$ ipython --no-banner

In [1]: import numpy as np

In [2]: np.set_printoptions(precision=2, suppress=True, linewidth=160)

In [3]: rnd = lambda a: np.round(a, 2) + 0

In [4]: rng = np.random.default_rng(572806)

In [5]: X = rng.normal(size=(16, 3)) + 10 * np.array([0, 2, 2])

In [6]: rnd(X)
Out[6]: 
array([[ 1.22, 21.47, 19.61],
       [-0.08, 20.14, 19.73],
       [-0.07, 20.67, 20.94],
       [ 1.75, 19.57, 21.48],
       [ 0.15, 19.53, 18.58],
       [ 0.32, 19.97, 20.57],
       [ 0.63, 18.63, 19.98],
       [-0.48, 20.2 , 21.28],
       [-0.35, 19.71, 19.15],
       [-0.04, 18.17, 20.81],
       [-0.27, 19.75, 18.3 ],
       [-0.3 , 18.84, 21.21],
       [-0.43, 20.05, 20.38],
       [ 0.9 , 20.83, 18.6 ],
       [-0.66, 19.64, 19.81],
       [-0.25, 20.28, 20.83]])

In [7]: np.linalg.matrix_rank(X, rtol=0.1)
Out[7]: np.int64(1)

In [8]: rnd(np.abs(np.linalg.svd(X)[2][-1]))
Out[8]: array([0.99, 0.1 , 0.09])

In [9]: np.linalg.cond(X) > 100
Out[9]: np.False_

In [10]: round(np.log10(np.linalg.cond(X)))
Out[10]: 2

In [11]: rnd(np.linalg.norm(X, 2) / np.linalg.norm(X))
Out[11]: np.float64(1.0)

In [12]: [round(float(x), 2) for x in np.linalg.svd(X, compute_uv=False)[:3]]
Out[12]: [112.96, 3.96, 2.58]

In [13]: np.argsort(-np.linalg.norm(X, axis=0).round(6), kind="stable")[:3]
Out[13]: array([2, 1, 0])

In [14]: q, _ = np.linalg.qr(np.array([[0.9, 0.9, -0.4], [-1.0, -1.2, 0.8], [-0.4, -1.1, -0.3]]))

In [15]: arr = -3 * q

In [16]: rnd(arr)
Out[16]: 
array([[ 1.92,  1.02,  2.06],
       [-2.14, -0.2 ,  2.1 ],
       [-0.85,  2.81, -0.6 ]])

In [17]: out = np.array([[-1, -5], [1, -4], [2, 5]])

In [18]: np.linalg.matrix_rank(np.vstack([arr, out.T]))
Out[18]: np.int64(3)

In [19]: rnd(np.einsum("ik,kj->ji", arr, out))
Out[19]: 
array([[ 3.22,  6.12,  2.47],
       [-3.4 , 21.98, -9.97]])

In [20]: np.linalg.matrix_rank(arr @ out)
Out[20]: np.int64(2)

In [21]: rnd(np.einsum("ik,kj->ij", arr, out))
Out[21]: 
array([[ 3.22, -3.4 ],
       [ 6.12, 21.98],
       [ 2.47, -9.97]])

In [22]: print(rnd(out.T @ arr.T))
[[ 3.22  6.12  2.47]
 [-3.4  21.98 -9.97]]

In [23]: np.vstack([arr, out.T]).shape
Out[23]: (5, 3)
